% python3 -q
>>> import numpy as np
>>> from numpy import linalg as LA
>>> np.set_printoptions(precision=2, suppress=True, linewidth=160)
>>> tidy = lambda a: np.round(a, 2) + 0
>>> mat = np.loadtxt("layer17.csv", delimiter=",")
>>> print(mat)
[[40. 30. 35. 31. 23. 30. 17. 27. 12. 14. 28. 44. 28. 37.]
 [30. 49. 31. 36. 17. 35. 26. 27. 21. 16. 30. 39. 29. 42.]
 [35. 31. 50. 35. 22. 31. 14. 23. 24. 18. 35. 49. 33. 38.]
 [31. 36. 35. 38. 17. 36. 17. 23. 18. 15. 30. 37. 27. 41.]
 [23. 17. 22. 17. 21. 13. 11. 14.  7. 15. 20. 29. 21. 20.]
 [30. 35. 31. 36. 13. 39. 18. 20. 17. 12. 27. 36. 23. 39.]
 [17. 26. 14. 17. 11. 18. 20. 18. 11.  9. 18. 24. 18. 18.]
 [27. 27. 23. 23. 14. 20. 18. 29. 12.  6. 21. 30. 22. 26.]
 [12. 21. 24. 18.  7. 17. 11. 12. 20.  5. 16. 24. 15. 18.]
 [14. 16. 18. 15. 15. 12.  9.  6.  5. 22. 16. 19. 17. 12.]
 [28. 30. 35. 30. 20. 27. 18. 21. 16. 16. 37. 38. 33. 35.]
 [44. 39. 49. 37. 29. 36. 24. 30. 24. 19. 38. 63. 36. 44.]
 [28. 29. 33. 27. 21. 23. 18. 22. 15. 17. 33. 36. 32. 30.]
 [37. 42. 38. 41. 20. 39. 18. 26. 18. 12. 35. 44. 30. 53.]]
>>> w, V = LA.eigh(mat)
>>> tidy(w.sum()), np.trace(mat)
(np.float64(513.0), np.float64(513.0))
>>> tidy(w)
array([  0.  ,   0.  ,   0.  ,   0.  ,   1.9 ,   2.82,   7.23,   8.09,  13.09,  19.41,  21.23,  24.06,  35.67, 379.52])
>>> tidy(LA.eigvalsh(mat + -1 * np.eye(14)))
array([ -1.  ,  -1.  ,  -1.  ,  -1.  ,   0.9 ,   1.82,   6.23,   7.09,  12.09,  18.41,  20.23,  23.06,  34.67, 378.52])
>>> tidy(LA.eigvalsh(mat @ mat))
array([     0.  ,      0.  ,      0.  ,      0.  ,      3.6 ,      7.95,     52.2 ,     65.43,    171.44,    376.69,    450.54,    578.67,   1272.14,
       144034.33])
>>> print(tidy(np.abs(V[:, -1])))
[0.29 0.31 0.32 0.29 0.18 0.28 0.17 0.22 0.16 0.14 0.28 0.37 0.26 0.34]
>>> np.unique(w.round(6) + 0, return_counts=True)[1]
array([4, 1, 1, 1, 1, 1, 1, 1, 1, 1, 1])
>>> W = np.array([[3, 0, 1, 0],
...     [3, 0, 0, 1],
...     [0, 1, 2, 3],
...     [0, 1, 2, 0],
...     [1, 2, 1, 1],
...     [0, 0, 2, 0],
...     [0, 2, 0, 2],
...     [1, 2, 0, 3],
...     [1, 1, 3, 0],
...     [1, 2, 2, 2],
...     [1, 1, 0, 2],
...     [0, 0, 2, 3],
...     [0, 3, 2, 0],
...     [1, 3, 0, 3]])
>>> b = np.array([3, 2, 2, 0])
>>> hid = np.maximum(mat @ W + b, 0)
>>> hid
array([[354., 465., 465., 600.],
       [393., 505., 484., 627.],
       [361., 513., 563., 667.],
       [348., 471., 480., 585.],
       [220., 313., 301., 385.],
       [326., 425., 450., 540.],
       [217., 286., 263., 353.],
       [273., 359., 327., 455.],
       [180., 249., 287., 326.],
       [169., 247., 252., 290.],
       [322., 474., 456., 579.],
       [436., 594., 627., 788.],
       [312., 452., 432., 549.],
       [404., 535., 521., 675.]])
>>> (hid > 0).mean(axis=0)
array([1., 1., 1., 1.])
>>> LA.matrix_rank(hid)
np.int64(4)
>>> C = np.array([[-1, 1], [2, -1], [1, 1], [-2, 1]])
>>> W @ C
array([[-2,  4],
       [-5,  4],
       [-2,  4],
       [ 4,  1],
       [ 2,  1],
       [ 2,  2],
       [ 0,  0],
       [-3,  2],
       [ 4,  3],
       [ 1,  3],
       [-3,  2],
       [-4,  5],
       [ 8, -1],
       [-1,  1]])
>>> (hid @ C).round(6).argmax(axis=1)
array([1, 1, 1, 1, 1, 1, 1, 1, 1, 1, 1, 1, 1, 1])
